% python3 -q
>>> import numpy as np
>>> from numpy import linalg as LA
>>> np.set_printoptions(precision=3, suppress=True, linewidth=140, floatmode="fixed")
>>> J = np.load("mat.npy")
>>> J
array([[ 0.032, -2.588, -2.619],
       [ 0.009, -5.174, -5.096],
       [ 0.010,  1.695,  1.693],
       [ 0.036,  5.314,  5.247],
       [ 0.037, -0.471, -0.448],
       [-0.001, -3.832, -3.869],
       [-0.028, -3.093, -3.122],
       [ 0.019,  5.432,  5.440],
       [ 0.009,  6.948,  6.976],
       [ 0.004, -4.088, -4.102],
       [-0.008,  0.714,  0.725],
       [-0.005, -2.523, -2.497],
       [-0.018,  3.288,  3.278],
       [ 0.022,  4.841,  4.921],
       [-0.016,  1.506,  1.525],
       [ 0.057, -0.960, -0.990]])
>>> gram = np.cov(J, rowvar=False)
>>> np.round(LA.eigvalsh(gram)[::-1], 3) + 0
array([29.994,  0.001,  0.000])
>>> np.polyfit(J[:, 1], J[:, 0], 1)
array([0.001, 0.010])
>>> gram.shape
(3, 3)
>>> np.argsort(-J.std(axis=0).round(6), kind="stable")
array([2, 1, 0])
>>> J.std(axis=0)
array([0.022, 3.748, 3.751])
>>> Z = J[[2, 12]].astype(float)
>>> for _ in range(6):
...     idx = LA.norm(J[:, None] - Z, axis=-1).argmin(axis=1)
...     Z = np.array([J[idx == j].mean(axis=0) for j in range(2)])
... 
>>> idx
array([0, 0, 0, 1, 0, 0, 0, 1, 1, 0, 0, 0, 1, 1, 0, 0])
>>> np.abs(Z[1] - Z[0]).argmax()
np.int64(2)
>>> np.bincount(idx)
array([11,  5])
>>> O, vecs = LA.qr(J[:, :1])[0], LA.qr(J[:, 1:])[0]
>>> sig = LA.svd(O.T @ vecs, compute_uv=False)
>>> round(float(LA.norm(O @ O.T - vecs @ vecs.T, 2)), 3)
1.0
>>> np.degrees(np.arccos(sig.clip(0, 1)))
array([78.229])
>>> sig
array([0.204])
>>> Xc = (J - J.mean(axis=0)) / J.std(axis=0)
>>> Xc.std(axis=0)
array([1.000, 1.000, 1.000])
>>> coef = LA.lstsq(np.delete(Xc, 1, axis=1), Xc[:, 1])[0]
>>> coef
array([0.001, 1.000])
>>> x0 = np.array([2, 2, 2])
>>> rhs = J @ x0
>>> np.round(LA.pinv(J) @ J, 3) + 0
array([[1.000, 0.000, 0.000],
       [0.000, 1.000, 0.000],
       [0.000, 0.000, 1.000]])
>>> LA.solve(J.T @ J, J.T @ rhs)
array([2.000, 2.000, 2.000])
>>> LA.lstsq(J, rhs)[0]
array([2.000, 2.000, 2.000])
>>> rng = np.random.default_rng(801147)
>>> rhs = rhs + 0.02 * rng.normal(size=16)
>>> rhs
array([-10.337, -20.513,   6.800,  21.211,  -1.767, -15.414, -12.478,  21.816,  27.858, -16.358,   2.861, -10.058,  13.073,  19.550,
         6.036,  -3.823])
>>> coef, *_ = LA.lstsq(J, rhs)
>>> coef.round()
array([2.000, 2.000, 2.000])
>>> X = np.loadtxt("case7.csv", delimiter=",")
>>> X
array([[  8.542, -13.961,   1.416],
       [  6.378,   1.760,   4.921],
       [  2.558,   1.887,   0.225],
       [ -0.668,  -3.702,  -5.985],
       [ 11.604,   4.161,  12.359],
       [ -1.238,  -8.695,  -8.660],
       [ -0.325,   5.476,  -1.944],
       [ -6.292, -10.704, -15.732],
       [ -3.909,  -4.992, -10.520],
       [ -4.039,  -0.279,  -8.825],
       [ 12.043,   5.494,  13.430],
       [ -4.201,  -2.832, -10.032],
       [ 10.936,   8.347,  13.179],
       [  5.265,  -5.655,   0.617],
       [  6.744,   9.030,   8.240]])
>>> gram = np.cov(X, rowvar=False)
>>> X.std(axis=0)
array([6.099, 6.757, 9.125])
>>> np.argwhere(np.triu(np.abs(np.corrcoef(X.T)) > 0.8, 1))
array([[0, 2]])
>>> gram
array([[39.859, 20.531, 57.611],
       [20.531, 48.915, 44.778],
       [57.611, 44.778, 89.219]])
>>> np.argsort(-X.std(axis=0).round(6), kind="stable")
array([2, 1, 0])
>>> np.median(X, axis=0)
array([ 2.558, -0.279,  0.225])
>>> np.corrcoef(X.T)
array([[1.000, 0.465, 0.966],
       [0.465, 1.000, 0.678],
       [0.966, 0.678, 1.000]])
>>> M2 = X / LA.norm(X, axis=1)
Traceback (most recent call last):
  File "<python-input-44>", line 1, in <module>
    M2 = X / LA.norm(X, axis=1)
         ~~^~~~~~~~~~~~~~~~~~~~
ValueError: operands could not be broadcast together with shapes (15,3) (15,) 
>>> M2 = X / LA.norm(X, axis=1, keepdims=True)
>>> gram = M2 @ M2.T
>>> LA.norm(M2, axis=1)
array([1.000, 1.000, 1.000, 1.000, 1.000, 1.000, 1.000, 1.000, 1.000, 1.000, 1.000, 1.000, 1.000, 1.000, 1.000])
>>> (gram - 2 * np.eye(15)).round(6).argmax(axis=1)
array([13,  4, 14,  7, 10,  3,  2,  8,  7, 11,  4,  8, 10,  0, 12])
>>> hat = X @ LA.solve(X.T @ X, X.T)
>>> np.allclose(hat @ hat, hat)
True
>>> hat @ X[:, 0]
array([ 8.542,  6.378,  2.558, -0.668, 11.604, -1.238, -0.325, -6.292, -3.909, -4.039, 12.043, -4.201, 10.936,  5.265,  6.744])
>>> Xc = (X - X.mean(axis=0)) / X.std(axis=0)
>>> Xc.std(axis=0)
array([1.000, 1.000, 1.000])
>>> np.argwhere(np.abs(Xc) > 2)
array([], shape=(0, 2), dtype=int64)
>>> coef = LA.lstsq(np.delete(Xc, 1, axis=1), Xc[:, 1])[0]
>>> coef
array([-2.847,  3.428])
>>> np.abs(coef).argmax()
np.int64(1)
>>> M2 = X / np.sqrt((X ** 2).mean(axis=1, keepdims=True))
>>> LA.matrix_rank(M2) == LA.matrix_rank(X)
np.True_
>>> LA.norm(M2, axis=1)
array([1.732, 1.732, 1.732, 1.732, 1.732, 1.732, 1.732, 1.732, 1.732, 1.732, 1.732, 1.732, 1.732, 1.732, 1.732])
>>> M2[5]
array([-0.174, -1.221, -1.216])
>>> E = np.loadtxt("test12.csv", delimiter=",")
>>> E
array([[-1.000,  0.000, -2.000],
       [ 0.000, -1.000,  0.000],
       [-2.000,  0.000, -1.000]])
>>> round(float(LA.det(E)), 3)
3.0
>>> np.allclose(E, E.T)
True
>>> np.allclose(E @ E.T, E.T @ E)
True
>>> np.trace(E)
np.float64(-3.0)
>>> (E + E.T) / 2
array([[-1.000,  0.000, -2.000],
       [ 0.000, -1.000,  0.000],
       [-2.000,  0.000, -1.000]])
>>> np.round(np.abs(LA.eigvals(E)).max(), 3)
np.float64(3.0)
>>> LA.determinant(E)
Traceback (most recent call last):
  File "<python-input-70>", line 1, in <module>
    LA.determinant(E)
    ^^^^^^^^^^^^^^
AttributeError: module 'numpy.linalg' has no attribute 'determinant'
>>> vals, vecs = LA.eig(E)
>>> np.sort(LA.eigvals(E.T))
array([-3.000, -1.000,  1.000])
>>> round(float(np.prod(vals)), 3)
3.0
>>> np.round(E @ vecs[:, 0] - vals[0] * vecs[:, 0], 3) + 0
array([0.000, 0.000, 0.000])
>>> K = np.array([[3, 0], [4, 0], [-7, 0], [2, 0], [7, 0], [1, 0]])
>>> r = LA.matrix_rank(K)
>>> r
np.int64(1)
>>> ns = LA.svd(K)[2][r:].T
>>> ns.shape
(2, 1)
>>> [int(LA.matrix_rank(K[:i])) for i in range(1, len(K) + 1)]
[1, 1, 1, 1, 1, 1]
>>> [int(LA.matrix_rank(K[:, :j + 1])) for j in range(2)]
[1, 1]
>>> K @ ns
array([[0.000],
       [0.000],
       [0.000],
       [0.000],
       [0.000],
       [0.000]])
>>> [round(float(x), 3) for x in LA.svd(K, compute_uv=False)[:3]]
[11.314, 0.0]
>>> LA.matrix_rank(K, rtol=0.1)
np.int64(1)
